>>> import numpy as np
>>> np.set_printoptions(suppress=True, linewidth=120)
>>> rd = lambda a: np.round(a, 1) + 0
>>> O, _ = np.linalg.qr(np.array([[-1.3, -0.8, -0.9, -0.6, -1.3, 0.1],
...     [0.8, -0.7, 0.4, 0.8, 0.6, -0.3],
...     [-0.4, -0.4, 1.3, -0.8, -0.4, -1.2],
...     [-1.2, -0.9, -1.8, -0.1, 0.1, -0.6],
...     [0.4, -0.2, -1.1, -0.7, 0.1, -0.4],
...     [1.7, 0.4, 0.1, -0.4, -0.4, 0.9]]))
>>> vals = np.array([-1, 5, -2, 5, 1, 1])
>>> arr = O @ np.diag(vals) @ O.T
>>> print(rd(arr))
[[ 1.2  0.8  0.9 -0.2  0.9  1.2]
 [ 0.8  3.9 -0.8  2.   0.3 -0.5]
 [ 0.9 -0.8  1.1  0.9  2.3  1.7]
 [-0.2  2.   0.9  0.7 -0.2  0.4]
 [ 0.9  0.3  2.3 -0.2  1.5  0.4]
 [ 1.2 -0.5  1.7  0.4  0.4  0.7]]
>>> other = arr / np.sqrt((arr ** 2).mean(axis=1, keepdims=True))
>>> print(np.linalg.matrix_rank(arr - arr.mean(axis=1, keepdims=True)))
5
>>> print(rd(arr - arr.mean(axis=1, keepdims=True)))
[[ 0.4  0.   0.1 -1.   0.1  0.4]
 [-0.2  2.9 -1.8  1.1 -0.7 -1.5]
 [-0.1 -1.8  0.  -0.1  1.3  0.7]
 [-0.8  1.4  0.3  0.1 -0.8 -0.2]
 [ 0.  -0.6  1.4 -1.   0.6 -0.5]
 [ 0.6 -1.2  1.  -0.3 -0.3  0.1]]
>>> print(rd(other[5]))
[ 1.3 -0.6  1.8  0.4  0.4  0.8]
>>> vals, vecs = np.linalg.eigh(arr)
>>> x = np.array([-1, 5, 3, 3, 5, 3])
>>> print(rd(x @ arr @ x))
291.7
>>> print(rd(vecs * np.maximum(vals, 0) @ vecs.T))
[[ 1.4  0.6  0.9  0.1  0.9  0.9]
 [ 0.6  4.1 -0.5  1.7  0.1 -0.4]
 [ 0.9 -0.5  2.   0.4  1.6  1.3]
 [ 0.1  1.7  0.4  1.3  0.1  0.3]
 [ 0.9  0.1  1.6  0.1  1.9  0.7]
 [ 0.9 -0.4  1.3  0.3  0.7  1.2]]
>>> w1 = np.array([[3, 0, 1, 3, 1],
...     [1, 2, 0, 1, 0],
...     [3, 3, 0, 1, 1],
...     [3, 1, 1, 3, 2],
...     [1, 2, 3, 3, 2],
...     [0, 0, 2, 2, 2]])
>>> b = np.array([2, 2, 1, -7, -2])
>>> act = np.maximum(arr @ w1 + b, 0)
>>> print((act > 0).astype(int))
[[1 1 1 1 1]
 [1 1 1 1 1]
 [1 1 1 1 1]
 [1 1 1 0 1]
 [1 1 1 1 1]
 [1 1 1 1 1]]
>>> cent = np.array([[0, 1, 0], [4, 5, 1], [4, 2, 5], [5, 3, 1], [4, 0, 3]])
>>> print((act @ cent).round(6).argmax(axis=1))
[0 1 0 1 0 0]
>>> print(w1 @ cent)
[[23 14 11]
 [13 14  3]
 [21 21  7]
 [31 19 15]
 [43 26 26]
 [26 10 18]]
>>> data = np.array([[5, 1, 4],
...     [3, 3, 2],
...     [3, 1, 0],
...     [4, 2, 3],
...     [1, 4, 4],
...     [4, 1, 1],
...     [1, 3, 2],
...     [4, 2, 1]])
>>> print(data)
[[5 1 4]
 [3 3 2]
 [3 1 0]
 [4 2 3]
 [1 4 4]
 [4 1 1]
 [1 3 2]
 [4 2 1]]
>>> proj = data @ np.linalg.solve(data.T @ data, data.T)
>>> print(rd(proj @ data[:, 0]))
[5. 3. 3. 4. 1. 4. 1. 4.]
>>> print(rd(np.diag(proj)))
[0.8 0.3 0.3 0.2 0.6 0.2 0.3 0.3]
>>> x = np.array([0, 2, -2])
>>> y = data @ x
>>> print(y)
[-6  2  2 -2  0  0  2  2]
>>> print(rd(np.linalg.lstsq(data, y)[0]))
[ 0.  2. -2.]
>>> rng = np.random.default_rng(1712)
>>> y = y + 0.3 * rng.normal(size=8)
>>> print(rd(y))
[-5.3  2.4  2.  -2.3 -0.5 -0.6  2.   2.2]
>>> b, *_ = np.linalg.lstsq(data, y)
>>> print(b.round())
[ 0.  2. -2.]
>>> print(rd(b))
[ 0.   1.9 -2. ]
